$ python -q
>>> import numpy as np
>>> np.set_printoptions(precision=2, suppress=True, linewidth=160, sign=" ")
>>> rng = np.random.default_rng(6111)
>>> z = rng.integers(0, 2, 4)
>>> E = np.array([[3, -1, 2, -2], [0, 0, 0, 4], [-3, -3, -5, 3], [-3, 2, -3, 0]]) * (z[:, None] == z)
>>> E
array([[ 3,  0,  0, -2],
       [ 0,  0,  0,  0],
       [ 0, -3, -5,  0],
       [-3,  0,  0,  0]])
>>> np.linalg.matrix_rank(E, rtol=0.1)
np.int64(3)
>>> round(np.linalg.norm(E, 2) / np.linalg.norm(E), 2)
np.float64(0.78)
>>> U, sigma, vt = np.linalg.svd(E, full_matrices=False)
>>> np.abs(vt[0])
array([ 0.  ,  0.51,  0.86,  0.  ])
>>> sigma
array([ 5.83,  4.5 ,  1.33,  0.  ])
>>> np.abs(U[:, 0]).round(6).argmax()
np.int64(2)
>>> print(np.round(vt @ vt.T, 2) + 0)
[[ 1.  0.  0.  0.]
 [ 0.  1.  0.  0.]
 [ 0.  0.  1.  0.]
 [ 0.  0.  0.  1.]]
>>> np.round(U.T @ E @ vt.T, 2) + 0
array([[ 5.83,  0.  ,  0.  ,  0.  ],
       [ 0.  ,  4.5 ,  0.  ,  0.  ],
       [ 0.  ,  0.  ,  1.33,  0.  ],
       [ 0.  ,  0.  ,  0.  ,  0.  ]])
>>> np.allclose(U * sigma @ vt, E)
True
>>> W0 = np.load("m.npy")
>>> W0
array([[15, -7,  3],
       [-7, 23,  3],
       [ 3,  3, 13]])
>>> # symmetric, so the eigenvalues are real
>>> evals, vecs = np.linalg.eig(W0)
>>> np.sort(np.linalg.eigvals(W0 @ W0))
array([  59.56,  260.17,  737.27])
>>> np.round(W0 @ vecs[:, 0] - evals[0] * vecs[:, 0], 2) + 0
array([ 0.,  0.,  0.])
>>> evals
array([ 27.15,   7.72,  16.13])
>>> print(np.round(np.prod(evals), 2))
3380.0
>>> feats = np.load("data.npy")
>>> feats
array([[ 1.48,  1.4 ,  0.06, -0.46],
       [-1.96,  0.15, -0.64, -0.37],
       [ 1.69,  3.03,  2.23,  1.11],
       [-0.55,  1.94,  0.51,  1.36]])
>>> np.linalg.eigvals(feats)
array([ 1.06+2.j,  1.06-2.j,  2.25+0.j,  0.84+0.j])
>>> np.poly(feats)
array([  1.  ,  -5.22,  13.59, -19.86,   9.72])
>>> round(np.linalg.det(2 * feats), 2), round(np.linalg.det(feats), 2)
(np.float64(155.49), np.float64(9.72))
>>> T = np.stack([feats, 3 * feats, feats[::-1]])
>>> print(T.shape)
(3, 4, 4)
>>> (T @ feats.T).shape
(3, 4, 4)
>>> np.linalg.norm(T, axis=(1, 2))
array([  5.76,  17.28,   5.76])
>>> data = np.load("layer2.npy")
>>> data
array([[-12,  -4, -12,  -6,  -2,  -6],
       [ -8, -12,   0,  -4,  -6,   0],
       [ -8,  -8,   0,  -4,  -4,   0],
       [  6,   2,   6, -15,  -5, -15],
       [  4,   6,   0, -10, -15,   0],
       [  4,   4,   0, -10, -10,   0]])
>>> Y = data + rng.integers(-2, 3, (6, 4)) @ rng.integers(-2, 3, (4, 6))
>>> Y
array([[-15,  -7, -11, -10,   4, -10],
       [ -7, -14,  -1,   0,  -6,  -2],
       [ -7,  -7,  -3, -10,  -4,   3],
       [  6,   2,  10, -19,  -3, -15],
       [  7,   3,  -7, -12, -14,   0],
       [ 11,  -1,  -1, -18,  -6,   0]])
>>> print(np.abs(Y - data).sum(axis=1))
[ 21  10  14  10  16  25]
>>> print(Y - data)
[[-3 -3  1 -4  6 -4]
 [ 1 -2 -1  4  0 -2]
 [ 1  1 -3 -6  0  3]
 [ 0  0  4 -4  2  0]
 [ 3 -3 -7 -2  1  0]
 [ 7 -5 -1 -8  4  0]]
>>> np.linalg.matrix_rank(Y - data, tol=1e-8)
np.int64(4)
>>> Q, vecs = np.linalg.qr(data[:, :4])[0], np.linalg.qr(data[:, 4:])[0]
>>> sigma = np.linalg.svd(Q.T @ vecs, compute_uv=False)
>>> sigma
array([ 0.99,  0.08])
>>> z = rng.permutation(6)
>>> print(z)
[ 1  0  2  4  3  5]
>>> Y = data[z][:, z]
>>> print(Y)
[[-12  -8   0  -6  -4   0]
 [ -4 -12 -12  -2  -6  -6]
 [ -8  -8   0  -4  -4   0]
 [  6   4   0 -15 -10   0]
 [  2   6   6  -5 -15 -15]
 [  4   4   0 -10 -10   0]]
>>> np.trace(Y)
np.int64(-54)
>>> round(np.linalg.det(Y), 2), round(float(np.linalg.det(data[z])), 2)
(np.float64(497664.0), 497664.0)
>>> arr = np.loadtxt("arr.csv", delimiter=",")
>>> print(arr)
[[ 8.  4.  4.]
 [ 4.  2.  2.]
 [ 4.  2.  2.]]
>>> Y = arr + rng.integers(-2, 3, (3, 1)) @ rng.integers(-2, 3, (1, 3))
>>> Y
array([[ 8.,  6.,  2.],
       [ 4.,  2.,  2.],
       [ 4.,  4.,  0.]])
>>> np.abs(Y - arr).sum(axis=1)
array([ 4.,  0.,  4.])
>>> np.round(np.linalg.svd(Y - arr, compute_uv=False), 2) + 0
array([ 4.,  0.,  0.])
>>> np.linalg.matrix_rank(Y - arr, tol=1e-8)
np.int64(1)
>>> Y = np.array([[-3, 2], [-3, 2], [1, 0]])
>>> Y @ arr
Traceback (most recent call last):
  File "<python-input-56>", line 1, in <module>
    Y @ arr
    ~~^~~~~
ValueError: matmul: Input operand 1 has a mismatch in its core dimension 0, with gufunc signature (n?,k),(k,m?)->(n?,m?) (size 3 is different from 2)
>>> arr @ Y
array([[-32.,  24.],
       [-16.,  12.],
       [-16.,  12.]])
>>> np.vstack([arr, Y.T]).shape
(5, 3)
>>> np.einsum("ik,kj->ij", arr, Y)
array([[-32.,  24.],
       [-16.,  12.],
       [-16.,  12.]])
>>> U, sigma, vt = np.linalg.svd(arr)
>>> np.argmax(sigma[:-1] / (sigma[1:] + 1e-6)) + 1
np.int64(1)
>>> sigma.round(2) + 0
array([ 12.,   0.,   0.])
>>> Y = U[:, :1] @ np.diag(sigma[:1]) @ vt[:1]
>>> np.linalg.matrix_rank(Y)
np.int64(1)
>>> np.round(np.linalg.norm(arr - Y, 2), 2), round(sigma[1], 2)
(np.float64(0.0), np.float64(0.0))
>>> round(float(np.abs(arr - Y).max()), 2)
0.0
>>> np.linalg.matrix_rank(arr, rtol=0.05)
np.int64(1)
>>> print(np.linalg.cond(arr) > 100)
True
>>> sigma = 10 * 0.7 ** np.arange(3)
>>> Q, _ = np.linalg.qr(np.array([[-0.6, -0.4, -0.1], [-0.2, -1.7, 0.3], [-0.3, -1.6, 0.7]]))
>>> M = rng.normal(size=(11, 3)) * sigma @ Q
>>> M
array([[-6.13,  2.13, -3.93],
       [ 7.12,  0.79,  2.79],
       [-4.28, -2.76,  1.67],
       [ 0.71,  1.95, -1.1 ],
       [-7.15, 11.44,  1.61],
       [17.34, -4.12, -0.82],
       [11.65, -2.73, -3.99],
       [ 0.34, -1.28,  1.54],
       [ 0.61,  3.94,  2.16],
       [ 2.12, -0.19,  3.98],
       [ 3.42,  3.13,  5.56]])
>>> Y = M / np.linalg.norm(M, axis=1, keepdims=True)
>>> cov = Y @ Y.T
>>> cov[2]
array([ 0.34, -0.68,  1.  , -0.81,  0.02, -0.67, -0.72,  0.43, -0.41, -0.08, -0.36])
>>> np.linalg.norm(Y, axis=1)
array([ 1.,  1.,  1.,  1.,  1.,  1.,  1.,  1.,  1.,  1.,  1.])
>>> np.argwhere(np.triu(np.abs(cov) > 0.95, 1))
array([[ 5,  6]])
>>> z = M[:, 2] > np.median(M[:, 2])
>>> r0 = M[z].mean(axis=0) - M[~z].mean(axis=0)
>>> round((((M - M.mean(axis=0)) @ r0 > 0) == z).mean(), 2)
np.float64(0.82)
>>> print(z.astype(int))
[ 0  1  1  0  0  0  0  0  1  1  1]
>>> ((M - M.mean(axis=0)) @ r0 > 0).astype(int)
array([ 0,  1,  1,  0,  1,  0,  0,  1,  1,  1,  1])
>>> cov = np.cov(M, rowvar=False)
>>> M.std(axis=0)
array([ 7.08,  4.1 ,  2.89])
>>> np.argwhere(np.triu(np.abs(np.corrcoef(M.T)) > 0.8, 1))
array([], shape=(0, 2), dtype=int64)
>>> np.corrcoef(M.T)
array([[ 1.  , -0.61, -0.13],
       [-0.61,  1.  ,  0.25],
       [-0.13,  0.25,  1.  ]])
>>> round(float(np.corrcoef(M[:, 2], M[:, 1])[0, 1]), 2)
0.25
>>> print(np.polyfit(M[:, 2], M[:, 1], 1))
[ 0.35  0.81]
>>> np.linalg.eigvalsh(cov)[::-1]
array([ 63.89,  11.35,   7.57])
>>> cov.shape
(3, 3)
>>> mat = np.array([[-2, 0, 0], [0, 2, 3], [0, 3, -2]])
>>> evals, vecs = np.linalg.eigh(mat)
>>> np.linalg.svd(mat, compute_uv=False)
array([ 3.61,  3.61,  2.  ])
>>> np.linalg.eigvalsh(mat + 3 * np.eye(3))
array([-0.61,  1.  ,  6.61])
>>> np.round(vecs.T @ mat @ vecs, 2) + 0
array([[-3.61,  0.  ,  0.  ],
       [ 0.  , -2.  ,  0.  ],
       [ 0.  ,  0.  ,  3.61]])
>>> np.unique(evals.round(6) + 0, return_counts=True)[1]
array([ 1,  1,  1])
>>> print(np.linalg.pinv(mat))
[[-0.5   0.    0.  ]
 [ 0.    0.15  0.23]
 [ 0.    0.23 -0.15]]
>>> np.linalg.svd(mat, compute_uv=False)
array([ 3.61,  3.61,  2.  ])
>>> evals, vecs = np.linalg.eigh(mat)
>>> vec = np.array([3, 3, -1])
>>> np.abs(mat).sum(axis=1).max(), round(np.abs(evals).max(), 2)
(np.int64(5), np.float64(3.61))
>>> round(float(vec @ mat @ vec / (vec @ vec)), 2), np.round(evals[0], 2), round(evals[-1], 2)
(-1.05, np.float64(-3.61), np.float64(3.61))
>>> Y = np.array([[8, 2, 2], [0, 0, 3]])
>>> cent = np.kron(Y, mat)
>>> cent.shape
(6, 9)
>>> print(cent)
[[-16   0   0  -4   0   0  -4   0   0]
 [  0  16  24   0   4   6   0   4   6]
 [  0  24 -16   0   6  -4   0   6  -4]
 [  0   0   0   0   0   0  -6   0   0]
 [  0   0   0   0   0   0   0   6   9]
 [  0   0   0   0   0   0   0   9  -6]]
>>> K = np.load("x.npy")
>>> K
array([[ 0,  3, -1,  0],
       [-3,  0, -1,  1],
       [ 1,  1,  0,  2],
       [ 0, -1, -2,  0]])
>>> vec = np.array([1, 2, 2, 2])
>>> np.round(np.linalg.det(K), 2)
np.float64(49.0)
>>> np.linalg.svd(K, compute_uv=False)
array([ 3.45,  3.45,  2.03,  2.03])
>>> Q = np.linalg.solve(np.eye(4) - K, np.eye(4) + K)
>>> np.round(Q @ Q.T, 2) + 0
array([[ 1.,  0.,  0.,  0.],
       [ 0.,  1.,  0.,  0.],
       [ 0.,  0.,  1.,  0.],
       [ 0.,  0.,  0.,  1.]])
